% ipython --no-banner

In [1]: import numpy as np

In [2]: np.set_printoptions(precision=2, suppress=True, linewidth=160)

In [3]: feats = np.array([[-14, -9, -3], [-2, 32, 0], [6, -3, -1]])

In [4]: np.linalg.matrix_power(feats, 3)
Out[4]: 
array([[-2168, -6795,  -633],
       [-1544, 33650,   102],
       [ 1368, -3897,   269]])

In [5]: np.trace(feats)
Out[5]: np.int64(17)

In [6]: round(float(np.abs(np.linalg.eigvals(feats)).max()), 2)
Out[6]: 32.37

In [7]: round(np.linalg.det(feats), 2)
Out[7]: np.float64(1024.0)

In [8]: rng = np.random.default_rng(7651)

In [9]: A2 = feats + rng.integers(-2, 3, (3, 2)) @ rng.integers(-2, 3, (2, 3))

In [10]: A2
Out[10]: 
array([[-16, -13,  -7],
       [ -1,  34,   2],
       [  2,  -8,  -5]])

In [11]: np.round(np.linalg.svd(A2 - feats, compute_uv=False), 2) + 0
Out[11]: array([10.03,  1.2 ,  0.  ])

In [12]: x0 = np.array([1, 1, 1])

In [13]: y = A2 @ x0

In [14]: y
Out[14]: array([-36,  35, -11])

In [15]: np.linalg.solve(A2, y)
Out[15]: array([1., 1., 1.])

In [16]: labels = rng.permutation(3)

In [17]: A2 = feats[:, labels] * rng.choice([-1, 1], 3)

In [18]: A2
Out[18]: 
array([[-14,   3,   9],
       [ -2,   0, -32],
       [  6,   1,   3]])

In [19]: left, _, vt = np.linalg.svd(feats.T @ A2)

In [20]: np.round(left @ vt, 2) + 0
Out[20]: 
array([[ 1.,  0.,  0.],
       [ 0.,  0., -1.],
       [ 0., -1.,  0.]])

In [21]: K = np.loadtxt("test1.csv", delimiter=",")

In [22]: K
Out[22]: 
array([[ 0.81, -0.59,  0.  ],
       [ 0.59,  0.81,  0.  ],
       [ 0.  ,  0.  ,  1.  ]])

In [23]: # keeps lengths

In [24]: np.linalg.norm(K, axis=0)
Out[24]: array([1., 1., 1.])

In [25]: np.linalg.svd(K, compute_uv=False)
Out[25]: array([1., 1., 1.])

In [26]: x0 = np.array([5, 5, 1])

In [27]: y = K @ x0

In [28]: y
Out[28]: array([1.11, 6.98, 1.  ])

In [29]: np.linalg.solve(K, K[:, 2])
Out[29]: array([0., 0., 1.])

In [30]: np.linalg.solve(K, y)
Out[30]: array([5., 5., 1.])

In [31]: np.linalg.solve(K, y + K[:, 1])
Out[31]: array([5., 6., 1.])

In [32]: x0 = np.array([1, -1, -2])

In [33]: K @ np.ones(3)
Out[33]: array([0.22, 1.4 , 1.  ])

In [34]: (K * x0).sum(axis=1)
Out[34]: array([ 1.4 , -0.22, -2.  ])

In [35]: K @ x0
Out[35]: array([ 1.4 , -0.22, -2.  ])

In [36]: K * x0
Out[36]: 
array([[ 0.81,  0.59, -0.  ],
       [ 0.59, -0.81, -0.  ],
       [ 0.  , -0.  , -2.  ]])

In [37]: np.sign((K @ x0).round(6))
Out[37]: array([ 1., -1., -1.])

In [38]: A2 = K / np.sqrt((K ** 2).mean(axis=1, keepdims=True))

In [39]: K - K.mean(axis=1, keepdims=True)
Out[39]: 
array([[ 0.74, -0.66, -0.07],
       [ 0.12,  0.34, -0.47],
       [-0.33, -0.33,  0.67]])

In [40]: np.linalg.matrix_rank(K - K.mean(axis=1, keepdims=True))
Out[40]: np.int64(2)

In [41]: np.linalg.norm(A2, axis=1)
Out[41]: array([1.73, 1.73, 1.73])

In [42]: np.linalg.matrix_rank(A2) == np.linalg.matrix_rank(K)
Out[42]: np.True_
